% python3 -q
>>> import numpy as np
>>> from numpy import linalg as LA
>>> np.set_printoptions(precision=3, suppress=True, linewidth=100)
>>> E = np.array([[3.0, 1.0, 1.0, 1.0, 1.0, 1.0, 1.0],
...     [1.0, 3.0, 1.0, 1.0, 1.0, 1.0, 1.0],
...     [1.0, 1.0, 3.0, 1.0, 1.0, 1.0, 1.0],
...     [1.0, 1.0, 1.0, 3.0, 1.0, 1.0, 1.0],
...     [1.0, 1.0, 1.0, 1.0, 3.0, 1.0, 1.0],
...     [1.0, 1.0, 1.0, 1.0, 1.0, 3.0, 1.0],
...     [1.0, 1.0, 1.0, 1.0, 1.0, 1.0, 3.0]])
>>> E
array([[3., 1., 1., 1., 1., 1., 1.],
       [1., 3., 1., 1., 1., 1., 1.],
       [1., 1., 3., 1., 1., 1., 1.],
       [1., 1., 1., 3., 1., 1., 1.],
       [1., 1., 1., 1., 3., 1., 1.],
       [1., 1., 1., 1., 1., 3., 1.],
       [1., 1., 1., 1., 1., 1., 3.]])
>>> G = E.T @ E
>>> LA.svd(E, compute_uv=False) ** 2
array([81.,  4.,  4.,  4.,  4.,  4.,  4.])
>>> LA.eigvalsh(G)[::-1]
array([81.,  4.,  4.,  4.,  4.,  4.,  4.])
>>> (E @ E.T).shape
(7, 7)
>>> LA.matrix_rank(G)
np.int64(7)
>>> np.diag(G)
array([15., 15., 15., 15., 15., 15., 15.])
>>> print(np.trace(G), (E ** 2).sum())
105.0 105.0
>>> np.allclose(G, G.T)
True
>>> E @ E
array([[15., 11., 11., 11., 11., 11., 11.],
       [11., 15., 11., 11., 11., 11., 11.],
       [11., 11., 15., 11., 11., 11., 11.],
       [11., 11., 11., 15., 11., 11., 11.],
       [11., 11., 11., 11., 15., 11., 11.],
       [11., 11., 11., 11., 11., 15., 11.],
       [11., 11., 11., 11., 11., 11., 15.]])
>>> round(float(np.abs(LA.eigvals(E)).max()), 3)
9.0
>>> np.sort(np.abs(LA.eigvals(E)))
array([2., 2., 2., 2., 2., 2., 9.])
>>> np.trace(E)
np.float64(21.0)
>>> E @ (-1.0) ** np.arange(7)
array([ 3., -1.,  3., -1.,  3., -1.,  3.])
>>> print(np.sort(np.abs(np.fft.fft(E[0]))), np.sort(LA.svd(E, compute_uv=False)))
[2. 2. 2. 2. 2. 2. 9.] [2. 2. 2. 2. 2. 2. 9.]
>>> np.fft.fft(E[0])
array([9.+0.j, 2.+0.j, 2.+0.j, 2.+0.j, 2.+0.j, 2.+0.j, 2.+0.j])
>>> ev, vecs = LA.eigh(E)
>>> x0 = np.array([2, 1, 2, -1, 0, 1, 2])
>>> (np.sign(vecs[:, -1].round(6)) == np.sign(vecs[0, -1].round(6))).astype(int)
array([1, 1, 1, 1, 1, 1, 1])
>>> np.abs(E).sum(axis=1).max(), round(float(np.abs(ev).max()), 3)
(np.float64(9.0), 9.0)
>>> LA.eigvalsh(E[1:, 1:])
array([2., 2., 2., 2., 2., 8.])
>>> print(round(x0 @ E @ x0 / (x0 @ x0), 3), np.round(ev[0], 3), round(ev[-1], 3))
5.267 2.0 9.0
>>> vecs * np.sqrt(ev) @ vecs.T
array([[1.641, 0.227, 0.227, 0.227, 0.227, 0.227, 0.227],
       [0.227, 1.641, 0.227, 0.227, 0.227, 0.227, 0.227],
       [0.227, 0.227, 1.641, 0.227, 0.227, 0.227, 0.227],
       [0.227, 0.227, 0.227, 1.641, 0.227, 0.227, 0.227],
       [0.227, 0.227, 0.227, 0.227, 1.641, 0.227, 0.227],
       [0.227, 0.227, 0.227, 0.227, 0.227, 1.641, 0.227],
       [0.227, 0.227, 0.227, 0.227, 0.227, 0.227, 1.641]])
>>> print(x0 @ E @ x0)
79.0
>>> Lm = LA.cholesky(E)
>>> np.diag(Lm) ** 2
array([3.   , 2.667, 2.5  , 2.4  , 2.333, 2.286, 2.25 ])
>>> LA.eigvalsh(E).min() > 0
np.True_
>>> F = np.load("out17.npy")
>>> F
array([[ 54, -25,   7, -35,  -2, -16,   3, -33,  21, -21, -21,  10],
       [-25,  56,  -4,  24,  24,  12, -10,  -2, -29,   6,  17,   6],
       [  7,  -4,  46,   5,  -2,  -8,  -2, -12,   1,  -3,   7, -10],
       [-35,  24,   5,  40,   9,  16,   3,  10, -17,   6,  13,  11],
       [ -2,  24,  -2,   9,  38,  -4,  -4,  -7,   5,   7, -15,  17],
       [-16,  12,  -8,  16,  -4,  34, -15,   0, -32,  12,   5,   7],
       [  3, -10,  -2,   3,  -4, -15,  31,  -2,  14,  -7,   4,   2],
       [-33,  -2, -12,  10,  -7,   0,  -2,  38,   0,   9,   9, -15],
       [ 21, -29,   1, -17,   5, -32,  14,   0,  46, -12, -20,   5],
       [-21,   6,  -3,   6,   7,  12,  -7,   9, -12,  41,  -7, -18],
       [-21,  17,   7,  13, -15,   5,   4,   9, -20,  -7,  35, -12],
       [ 10,   6, -10,  11,  17,   7,   2, -15,   5, -18, -12,  38]])
>>> Uu, sig, vt = LA.svd(F)
>>> print(sig.round(3) + 0)
[162.214  88.04   65.29   59.638  51.492  35.623  25.934   4.885   3.506   0.378   0.      0.   ]
>>> np.argmax(sig[:-1] / (sig[1:] + 1e-6)) + 1
np.int64(10)
>>> Y = Uu[:, :10] @ np.diag(sig[:10]) @ vt[:10]
>>> LA.matrix_rank(F, rtol=0.05)
np.int64(7)
>>> np.round(np.abs(F - Y).max(), 3)
np.float64(0.0)
>>> Y.round(3) + 0
array([[ 54., -25.,   7., -35.,  -2., -16.,   3., -33.,  21., -21., -21.,  10.],
       [-25.,  56.,  -4.,  24.,  24.,  12., -10.,  -2., -29.,   6.,  17.,   6.],
       [  7.,  -4.,  46.,   5.,  -2.,  -8.,  -2., -12.,   1.,  -3.,   7., -10.],
       [-35.,  24.,   5.,  40.,   9.,  16.,   3.,  10., -17.,   6.,  13.,  11.],
       [ -2.,  24.,  -2.,   9.,  38.,  -4.,  -4.,  -7.,   5.,   7., -15.,  17.],
       [-16.,  12.,  -8.,  16.,  -4.,  34., -15.,   0., -32.,  12.,   5.,   7.],
       [  3., -10.,  -2.,   3.,  -4., -15.,  31.,  -2.,  14.,  -7.,   4.,   2.],
       [-33.,  -2., -12.,  10.,  -7.,   0.,  -2.,  38.,   0.,   9.,   9., -15.],
       [ 21., -29.,   1., -17.,   5., -32.,  14.,   0.,  46., -12., -20.,   5.],
       [-21.,   6.,  -3.,   6.,   7.,  12.,  -7.,   9., -12.,  41.,  -7., -18.],
       [-21.,  17.,   7.,  13., -15.,   5.,   4.,   9., -20.,  -7.,  35., -12.],
       [ 10.,   6., -10.,  11.,  17.,   7.,   2., -15.,   5., -18., -12.,  38.]])
>>> round(float(LA.norm(F - Y, 2)), 3), round(float(sig[10]), 3)
(0.0, 0.0)
>>> LA.matrix_rank(Y)
np.int64(10)
>>> print(round(float(np.abs(LA.eigvals(F)).max()), 3))
162.214
>>> np.allclose(F, F.T)
True
>>> np.round(np.sort(np.abs(LA.eigvals(F))), 3) + 0
array([  0.   ,   0.   ,   0.378,   3.506,   4.885,  25.934,  35.623,  51.492,  59.638,  65.29 ,
        88.04 , 162.214])
>>> (F + F.T) / 2
array([[ 54., -25.,   7., -35.,  -2., -16.,   3., -33.,  21., -21., -21.,  10.],
       [-25.,  56.,  -4.,  24.,  24.,  12., -10.,  -2., -29.,   6.,  17.,   6.],
       [  7.,  -4.,  46.,   5.,  -2.,  -8.,  -2., -12.,   1.,  -3.,   7., -10.],
       [-35.,  24.,   5.,  40.,   9.,  16.,   3.,  10., -17.,   6.,  13.,  11.],
       [ -2.,  24.,  -2.,   9.,  38.,  -4.,  -4.,  -7.,   5.,   7., -15.,  17.],
       [-16.,  12.,  -8.,  16.,  -4.,  34., -15.,   0., -32.,  12.,   5.,   7.],
       [  3., -10.,  -2.,   3.,  -4., -15.,  31.,  -2.,  14.,  -7.,   4.,   2.],
       [-33.,  -2., -12.,  10.,  -7.,   0.,  -2.,  38.,   0.,   9.,   9., -15.],
       [ 21., -29.,   1., -17.,   5., -32.,  14.,   0.,  46., -12., -20.,   5.],
       [-21.,   6.,  -3.,   6.,   7.,  12.,  -7.,   9., -12.,  41.,  -7., -18.],
       [-21.,  17.,   7.,  13., -15.,   5.,   4.,   9., -20.,  -7.,  35., -12.],
       [ 10.,   6., -10.,  11.,  17.,   7.,   2., -15.,   5., -18., -12.,  38.]])
>>> np.allclose(F @ F.T, F.T @ F)
True
>>> F @ F
array([[ 7596, -4854,   984, -5096,  -387, -3320,  1077, -3940,  4693, -3185, -3428,  1405],
       [-4854,  6379,  -551,  4333,  2280,  3077, -1505,   894, -4681,  1748,  2464,   663],
       [  984,  -551,  2581,  -237,  -400,  -785,   117,  -977,   334,  -487,   412,  -678],
       [-5096,  4333,  -237,  4487,  1141,  2669,  -644,  1764, -3590,  1589,  2366,   374],
       [ -387,  2280,  -400,  1141,  2778,   220,  -422,  -719,  -100,   455,  -994,  1683],
       [-3320,  3077,  -785,  2669,   220,  3359, -1561,   866, -3963,  1728,  1509,   138],
       [ 1077, -1505,   117,  -644,  -422, -1561,  1593,  -192,  1852, -1061,  -232,   166],
       [-3940,   894,  -977,  1764,  -719,   866,  -192,  3221, -1243,  1660,  1576, -1645],
       [ 4693, -4681,   334, -3590,  -100, -3963,  1852, -1243,  5502, -2161, -2923,   604],
       [-3185,  1748,  -487,  1589,   455,  1728, -1061,  1660, -2161,  3043,   532, -1422],
       [-3428,  2464,   412,  2366,  -994,  1509,  -232,  1576, -2923,   532,  3113, -1232],
       [ 1405,   663,  -678,   374,  1683,   138,   166, -1645,   604, -1422, -1232,  2861]])
>>> theta = np.radians(45)
>>> r_ = np.eye(12)
>>> r_[2, 2] = r_[3, 3] = np.cos(theta)
>>> r_[2, 3], r_[3, 2] = -np.sin(theta), np.sin(theta)
>>> r_
array([[ 1.   ,  0.   ,  0.   ,  0.   ,  0.   ,  0.   ,  0.   ,  0.   ,  0.   ,  0.   ,  0.   ,
         0.   ],
       [ 0.   ,  1.   ,  0.   ,  0.   ,  0.   ,  0.   ,  0.   ,  0.   ,  0.   ,  0.   ,  0.   ,
         0.   ],
       [ 0.   ,  0.   ,  0.707, -0.707,  0.   ,  0.   ,  0.   ,  0.   ,  0.   ,  0.   ,  0.   ,
         0.   ],
       [ 0.   ,  0.   ,  0.707,  0.707,  0.   ,  0.   ,  0.   ,  0.   ,  0.   ,  0.   ,  0.   ,
         0.   ],
       [ 0.   ,  0.   ,  0.   ,  0.   ,  1.   ,  0.   ,  0.   ,  0.   ,  0.   ,  0.   ,  0.   ,
         0.   ],
       [ 0.   ,  0.   ,  0.   ,  0.   ,  0.   ,  1.   ,  0.   ,  0.   ,  0.   ,  0.   ,  0.   ,
         0.   ],
       [ 0.   ,  0.   ,  0.   ,  0.   ,  0.   ,  0.   ,  1.   ,  0.   ,  0.   ,  0.   ,  0.   ,
         0.   ],
       [ 0.   ,  0.   ,  0.   ,  0.   ,  0.   ,  0.   ,  0.   ,  1.   ,  0.   ,  0.   ,  0.   ,
         0.   ],
       [ 0.   ,  0.   ,  0.   ,  0.   ,  0.   ,  0.   ,  0.   ,  0.   ,  1.   ,  0.   ,  0.   ,
         0.   ],
       [ 0.   ,  0.   ,  0.   ,  0.   ,  0.   ,  0.   ,  0.   ,  0.   ,  0.   ,  1.   ,  0.   ,
         0.   ],
       [ 0.   ,  0.   ,  0.   ,  0.   ,  0.   ,  0.   ,  0.   ,  0.   ,  0.   ,  0.   ,  1.   ,
         0.   ],
       [ 0.   ,  0.   ,  0.   ,  0.   ,  0.   ,  0.   ,  0.   ,  0.   ,  0.   ,  0.   ,  0.   ,
         1.   ]])
>>> Y = F @ r_.T
>>> round(float(LA.det(r_)), 3), np.round(np.trace(r_), 3)
(1.0, np.float64(11.414))
>>> arr = np.loadtxt("case18.csv", delimiter=",")
>>> arr
array([[-4., -5.,  0.,  0.,  0.,  0.],
       [ 7.,  4.,  0.,  0.,  0.,  0.],
       [ 2.,  5.,  0.,  0.,  0.,  0.],
       [ 0.,  0., -4., -5.,  0.,  0.],
       [ 0.,  0.,  7.,  4.,  0.,  0.],
       [ 0.,  0.,  2.,  5.,  0.,  0.],
       [ 0.,  0.,  0.,  0., -4., -5.],
       [ 0.,  0.,  0.,  0.,  7.,  4.],
       [ 0.,  0.,  0.,  0.,  2.,  5.]])
>>> x0 = np.array([3, 2, 1, 3, 2, 1])
>>> target = arr @ x0
>>> b, lr = np.zeros(6), 1 / LA.norm(arr, 2) ** 2
>>> for i in range(8):
...     b -= lr * arr.T @ (arr @ b - target)
...     if i % 2 == 0: print(i, round(LA.norm(arr @ b - target), 3))
... 
0 4.933
2 4.216
4 3.603
6 3.08
>>> print(b)
[2.754 2.253 1.54  2.446 1.747 1.26 ]
>>> np.round(LA.cond(arr), 3)
np.float64(3.639)
>>> theta = np.deg2rad(45)
>>> W0 = np.eye(15)
>>> W0[np.ix_([0, 13], [0, 13])] = [[np.cos(theta), -np.sin(theta)], [np.sin(theta), np.cos(theta)]]
>>> W0
array([[ 0.707,  0.   ,  0.   ,  0.   ,  0.   ,  0.   ,  0.   ,  0.   ,  0.   ,  0.   ,  0.   ,
         0.   ,  0.   , -0.707,  0.   ],
       [ 0.   ,  1.   ,  0.   ,  0.   ,  0.   ,  0.   ,  0.   ,  0.   ,  0.   ,  0.   ,  0.   ,
         0.   ,  0.   ,  0.   ,  0.   ],
       [ 0.   ,  0.   ,  1.   ,  0.   ,  0.   ,  0.   ,  0.   ,  0.   ,  0.   ,  0.   ,  0.   ,
         0.   ,  0.   ,  0.   ,  0.   ],
       [ 0.   ,  0.   ,  0.   ,  1.   ,  0.   ,  0.   ,  0.   ,  0.   ,  0.   ,  0.   ,  0.   ,
         0.   ,  0.   ,  0.   ,  0.   ],
       [ 0.   ,  0.   ,  0.   ,  0.   ,  1.   ,  0.   ,  0.   ,  0.   ,  0.   ,  0.   ,  0.   ,
         0.   ,  0.   ,  0.   ,  0.   ],
       [ 0.   ,  0.   ,  0.   ,  0.   ,  0.   ,  1.   ,  0.   ,  0.   ,  0.   ,  0.   ,  0.   ,
         0.   ,  0.   ,  0.   ,  0.   ],
       [ 0.   ,  0.   ,  0.   ,  0.   ,  0.   ,  0.   ,  1.   ,  0.   ,  0.   ,  0.   ,  0.   ,
         0.   ,  0.   ,  0.   ,  0.   ],
       [ 0.   ,  0.   ,  0.   ,  0.   ,  0.   ,  0.   ,  0.   ,  1.   ,  0.   ,  0.   ,  0.   ,
         0.   ,  0.   ,  0.   ,  0.   ],
       [ 0.   ,  0.   ,  0.   ,  0.   ,  0.   ,  0.   ,  0.   ,  0.   ,  1.   ,  0.   ,  0.   ,
         0.   ,  0.   ,  0.   ,  0.   ],
       [ 0.   ,  0.   ,  0.   ,  0.   ,  0.   ,  0.   ,  0.   ,  0.   ,  0.   ,  1.   ,  0.   ,
         0.   ,  0.   ,  0.   ,  0.   ],
       [ 0.   ,  0.   ,  0.   ,  0.   ,  0.   ,  0.   ,  0.   ,  0.   ,  0.   ,  0.   ,  1.   ,
         0.   ,  0.   ,  0.   ,  0.   ],
       [ 0.   ,  0.   ,  0.   ,  0.   ,  0.   ,  0.   ,  0.   ,  0.   ,  0.   ,  0.   ,  0.   ,
         1.   ,  0.   ,  0.   ,  0.   ],
       [ 0.   ,  0.   ,  0.   ,  0.   ,  0.   ,  0.   ,  0.   ,  0.   ,  0.   ,  0.   ,  0.   ,
         0.   ,  1.   ,  0.   ,  0.   ],
       [ 0.707,  0.   ,  0.   ,  0.   ,  0.   ,  0.   ,  0.   ,  0.   ,  0.   ,  0.   ,  0.   ,
         0.   ,  0.   ,  0.707,  0.   ],
       [ 0.   ,  0.   ,  0.   ,  0.   ,  0.   ,  0.   ,  0.   ,  0.   ,  0.   ,  0.   ,  0.   ,
         0.   ,  0.   ,  0.   ,  1.   ]])
>>> theta = np.radians(180)
>>> r_ = np.eye(15)
>>> r_[7, 7] = r_[1, 1] = np.cos(theta)
>>> r_[7, 1], r_[1, 7] = -np.sin(theta), np.sin(theta)
>>> Y = W0 @ r_.T
>>> print(np.abs(Y - W0).max(axis=0))
[0. 2. 0. 0. 0. 0. 0. 2. 0. 0. 0. 0. 0. 0. 0.]
>>> np.allclose(LA.norm(W0, axis=1), LA.norm(Y, axis=1))
True
>>> print(LA.svd(W0, compute_uv=False), LA.svd(Y, compute_uv=False))
[1. 1. 1. 1. 1. 1. 1. 1. 1. 1. 1. 1. 1. 1. 1.] [1. 1. 1. 1. 1. 1. 1. 1. 1. 1. 1. 1. 1. 1. 1.]
>>> np.allclose(W0 @ W0.T, Y @ Y.T)
True
>>> rng = np.random.default_rng(86517)
>>> z = rng.permutation(15)
>>> Y = W0[:, z] * rng.choice([-1, 1], 15)
>>> Y
array([[ 0.707,  0.   ,  0.   , -0.   , -0.   , -0.   , -0.   ,  0.   , -0.707,  0.   ,  0.   ,
        -0.   , -0.   ,  0.   , -0.   ],
       [-0.   ,  0.   ,  0.   , -0.   , -0.   , -0.   , -0.   ,  0.   , -0.   ,  0.   ,  1.   ,
        -0.   , -0.   ,  0.   , -0.   ],
       [-0.   ,  0.   ,  0.   , -0.   , -1.   , -0.   , -0.   ,  0.   , -0.   ,  0.   ,  0.   ,
        -0.   , -0.   ,  0.   , -0.   ],
       [-0.   ,  0.   ,  0.   , -0.   , -0.   , -0.   , -0.   ,  0.   , -0.   ,  1.   ,  0.   ,
        -0.   , -0.   ,  0.   , -0.   ],
       [-0.   ,  0.   ,  0.   , -0.   , -0.   , -0.   , -0.   ,  0.   , -0.   ,  0.   ,  0.   ,
        -0.   , -1.   ,  0.   , -0.   ],
       [-0.   ,  0.   ,  0.   , -0.   , -0.   , -1.   , -0.   ,  0.   , -0.   ,  0.   ,  0.   ,
        -0.   , -0.   ,  0.   , -0.   ],
       [-0.   ,  0.   ,  1.   , -0.   , -0.   , -0.   , -0.   ,  0.   , -0.   ,  0.   ,  0.   ,
        -0.   , -0.   ,  0.   , -0.   ],
       [-0.   ,  1.   ,  0.   , -0.   , -0.   , -0.   , -0.   ,  0.   , -0.   ,  0.   ,  0.   ,
        -0.   , -0.   ,  0.   , -0.   ],
       [-0.   ,  0.   ,  0.   , -0.   , -0.   , -0.   , -0.   ,  0.   , -0.   ,  0.   ,  0.   ,
        -0.   , -0.   ,  0.   , -1.   ],
       [-0.   ,  0.   ,  0.   , -0.   , -0.   , -0.   , -0.   ,  0.   , -0.   ,  0.   ,  0.   ,
        -1.   , -0.   ,  0.   , -0.   ],
       [-0.   ,  0.   ,  0.   , -1.   , -0.   , -0.   , -0.   ,  0.   , -0.   ,  0.   ,  0.   ,
        -0.   , -0.   ,  0.   , -0.   ],
       [-0.   ,  0.   ,  0.   , -0.   , -0.   , -0.   , -1.   ,  0.   , -0.   ,  0.   ,  0.   ,
        -0.   , -0.   ,  0.   , -0.   ],
       [-0.   ,  0.   ,  0.   , -0.   , -0.   , -0.   , -0.   ,  1.   , -0.   ,  0.   ,  0.   ,
        -0.   , -0.   ,  0.   , -0.   ],
       [-0.707,  0.   ,  0.   , -0.   , -0.   , -0.   , -0.   ,  0.   , -0.707,  0.   ,  0.   ,
        -0.   , -0.   ,  0.   , -0.   ],
       [-0.   ,  0.   ,  0.   , -0.   , -0.   , -0.   , -0.   ,  0.   , -0.   ,  0.   ,  0.   ,
        -0.   , -0.   ,  1.   , -0.   ]])
>>> Uu, _, vt = LA.svd(W0.T @ Y)
>>> z
array([13,  7,  6, 10,  2,  5, 11, 12,  0,  3,  1,  9,  4, 14,  8])
